$ python3 -q
>>> import numpy as np
>>> np.set_printoptions(precision=3, suppress=True, linewidth=120)
>>> def tidy(a):
...     return np.round(a, 3) + 0
... 
>>> feats = np.load("run2.npy")
>>> feats
array([[0.4  , 0.3  , 0.3  ],
       [0.143, 0.571, 0.286],
       [0.   , 0.6  , 0.4  ]])
>>> r0, r1 = feats[0], feats[1]
>>> tidy(r0 @ r0)
np.float64(0.34)
>>> p = (r0 @ r1) / (r0 @ r0) * r0
>>> tidy(p)
array([0.37 , 0.277, 0.277])
>>> tidy(r1 - p)
array([-0.227,  0.294,  0.009])
>>> tidy((r1 - p) @ r0)
np.float64(0.0)
>>> tidy(np.outer(r0, r1))
array([[0.057, 0.228, 0.114],
       [0.043, 0.171, 0.086],
       [0.043, 0.171, 0.086]])
>>> r0 = np.array([1, 1, 0])
>>> A2 = feats + np.outer(r0, np.eye(3)[2])
>>> A2
array([[0.4  , 0.3  , 1.3  ],
       [0.143, 0.571, 1.286],
       [0.   , 0.6  , 0.4  ]])
>>> evals, evecs = np.linalg.eig(A2)
>>> tidy(evals)
array([ 1.449,  0.255, -0.333])
>>> tidy(np.sort(np.linalg.eigvals(A2 @ A2)))
array([0.065, 0.111, 2.099])
>>> tidy(np.sort(np.linalg.eigvals(np.linalg.inv(A2))))
array([-3.005,  0.69 ,  3.923])
>>> tidy(np.sort(np.linalg.eigvals(A2.T)))
array([-0.333,  0.255,  1.449])
>>> tidy(np.prod(evals))
np.float64(-0.123)
>>> rng = np.random.default_rng(64)
>>> z = rng.permutation(3)
>>> A2 = feats[:, z] * rng.choice([-1, 1], 3)
>>> A2
array([[ 0.4  ,  0.3  , -0.3  ],
       [ 0.143,  0.571, -0.286],
       [ 0.   ,  0.6  , -0.4  ]])
>>> left, _, Vt = np.linalg.svd(feats.T @ A2)
>>> z
array([0, 1, 2])
>>> tidy(np.linalg.lstsq(feats, A2)[0])
array([[ 1.,  0.,  0.],
       [ 0.,  1.,  0.],
       [ 0.,  0., -1.]])
>>> F = np.load("case9.npy")
>>> F
array([[29., 25., 25.,  5.],
       [25., 29., 25.,  5.],
       [25., 25., 29.,  5.],
       [ 5.,  5.,  5.,  5.]])
>>> evals, evecs = np.linalg.eigh(F)
>>> x0 = np.array([-3, -5, -1, 7])
>>> tidy(evecs * np.maximum(evals, 0) @ evecs.T)
array([[29., 25., 25.,  5.],
       [25., 29., 25.,  5.],
       [25., 25., 29.,  5.],
       [ 5.,  5.,  5.,  5.]])
>>> tidy(evecs * np.sqrt(evals) @ evecs.T)
array([[4.284, 2.284, 2.284, 0.457],
       [2.284, 4.284, 2.284, 0.457],
       [2.284, 2.284, 4.284, 0.457],
       [0.457, 0.457, 0.457, 2.091]])
>>> x0 @ F @ x0
np.float64(1780.0)
>>> arr = np.load("test8.npy")
>>> arr
array([[1, 0, 0],
       [0, 0, 1],
       [0, 1, 0]])
>>> tidy(np.linalg.norm(arr, axis=0))
array([1., 1., 1.])
>>> arr @ arr.T
array([[1, 0, 0],
       [0, 1, 0],
       [0, 0, 1]])
>>> np.all(np.linalg.eigvalsh(arr) > 0)
np.False_
>>> [round(float(np.linalg.det(arr[:i, :i])), 2) + 0 for i in range(1, 4)]
[1.0, 0.0, -1.0]
>>> tidy(np.linalg.eigvalsh(arr).min())
np.float64(-1.0)
>>> A2 = arr + rng.integers(-2, 3, (3, 1)) @ rng.integers(-2, 3, (1, 3))
>>> A2
array([[ 1, -4, -4],
       [ 0, -4, -3],
       [ 0, -1, -2]])
>>> np.linalg.matrix_rank(A2 - arr, tol=1e-8)
np.int64(1)
>>> A2 - arr
array([[ 0, -4, -4],
       [ 0, -4, -4],
       [ 0, -2, -2]])
>>> np.linalg.matrix_power(arr, 100)
array([[1, 0, 0],
       [0, 1, 0],
       [0, 0, 1]])
>>> arr.sum(axis=1)
array([1, 1, 1])
>>> arr @ np.ones(3)
array([1., 1., 1.])
>>> p = np.eye(3)[2]
>>> for _ in range(6):
...     p = p @ arr
...     print(p.round(3))
... 
[0. 1. 0.]
[0. 0. 1.]
[0. 1. 0.]
[0. 0. 1.]
[0. 1. 0.]
[0. 0. 1.]
>>> data = np.load("sample11.npy")
>>> data
array([[ -1.8,   1. ,  -0.9,  -0.9],
       [  2.5,   3. ,  -0.5,   0.3],
       [  1.2,   1.5,  -0.5,  -0.1],
       [  2.6, -11. ,   0.7,  -2. ]])
>>> left, sig, Vt = np.linalg.svd(data)
>>> tidy(sig)
array([11.892,  3.745,  1.486,  0.03 ])
>>> np.argmax(sig[:-1] / (sig[1:] + 1e-6)) + 1
np.int64(3)
>>> A2 = left[:, :3] @ np.diag(sig[:3]) @ Vt[:3]
>>> tidy(np.linalg.norm(data - A2) / np.linalg.norm(data))
np.float64(0.002)
>>> hat = np.triu(np.array([[7, -4, -2, 4], [-3, -3, 9, 5], [-2, -6, 4, -2], [-4, 3, -9, 2]]), 1) + np.eye(4)
>>> A2 = hat @ data @ np.linalg.inv(hat)
>>> tidy(np.trace(A2)), np.trace(data)
(np.float64(-1.3), np.float64(-1.3))
>>> tidy(hat @ data - data @ hat)
array([[ -2. , -66.2,  -6.8,  -8.6],
       [ 23.8, -31.5, -23. , -36.9],
       [ -5.2,  26.8, -12.5,  -9.3],
       [  0. ,  10.4, 104.2,  46. ]])
>>> tidy(np.poly(A2))
array([  1.   ,   1.3  ,  -2.36 , -38.322,  -1.963])
>>> z = rng.permutation(4)
>>> A2 = data[:, z] * rng.choice([-1, 1], 4)
>>> A2
array([[ -1.8,  -0.9,   1. ,   0.9],
       [  2.5,  -0.5,   3. ,  -0.3],
       [  1.2,  -0.5,   1.5,   0.1],
       [  2.6,   0.7, -11. ,   2. ]])
>>> left, _, Vt = np.linalg.svd(data.T @ A2)
>>> tidy(np.linalg.lstsq(data, A2)[0])
array([[ 1.,  0.,  0.,  0.],
       [ 0.,  0.,  1.,  0.],
       [ 0.,  1.,  0.,  0.],
       [ 0.,  0.,  0., -1.]])
>>> O, Rm = np.linalg.qr(data)
>>> np.trace(O @ O.T)
np.float64(4.0)
>>> np.allclose(Rm.T @ Rm, data.T @ data)
True
>>> tidy(abs(Rm[0, 0])), tidy(np.linalg.norm(data[:, 0]))
(np.float64(4.206), np.float64(4.206))
>>> X = np.load("layer0.npy")
>>> X
array([[0, 6, 1, 1],
       [0, 0, 9, 9],
       [0, 0, 0, 1],
       [0, 0, 0, 0]])
>>> np.kron(np.eye(2, dtype=int), X)
array([[0, 6, 1, 1, 0, 0, 0, 0],
       [0, 0, 9, 9, 0, 0, 0, 0],
       [0, 0, 0, 1, 0, 0, 0, 0],
       [0, 0, 0, 0, 0, 0, 0, 0],
       [0, 0, 0, 0, 0, 6, 1, 1],
       [0, 0, 0, 0, 0, 0, 9, 9],
       [0, 0, 0, 0, 0, 0, 0, 1],
       [0, 0, 0, 0, 0, 0, 0, 0]])
>>> tidy(np.linalg.det(X.T))
np.float64(0.0)
>>> X @ X
array([[ 0,  0, 54, 55],
       [ 0,  0,  0,  9],
       [ 0,  0,  0,  0],
       [ 0,  0,  0,  0]])
>>> tidy(np.sort(np.linalg.eigvals(X)))
array([0., 0., 0., 0.])
>>> x0 = np.array([3, -3, -2, -3])
>>> a = np.maximum(X @ x0, 0)
>>> np.flatnonzero(a > 1e-9)
array([], dtype=int64)
>>> X.T @ a
array([0, 0, 0, 0])
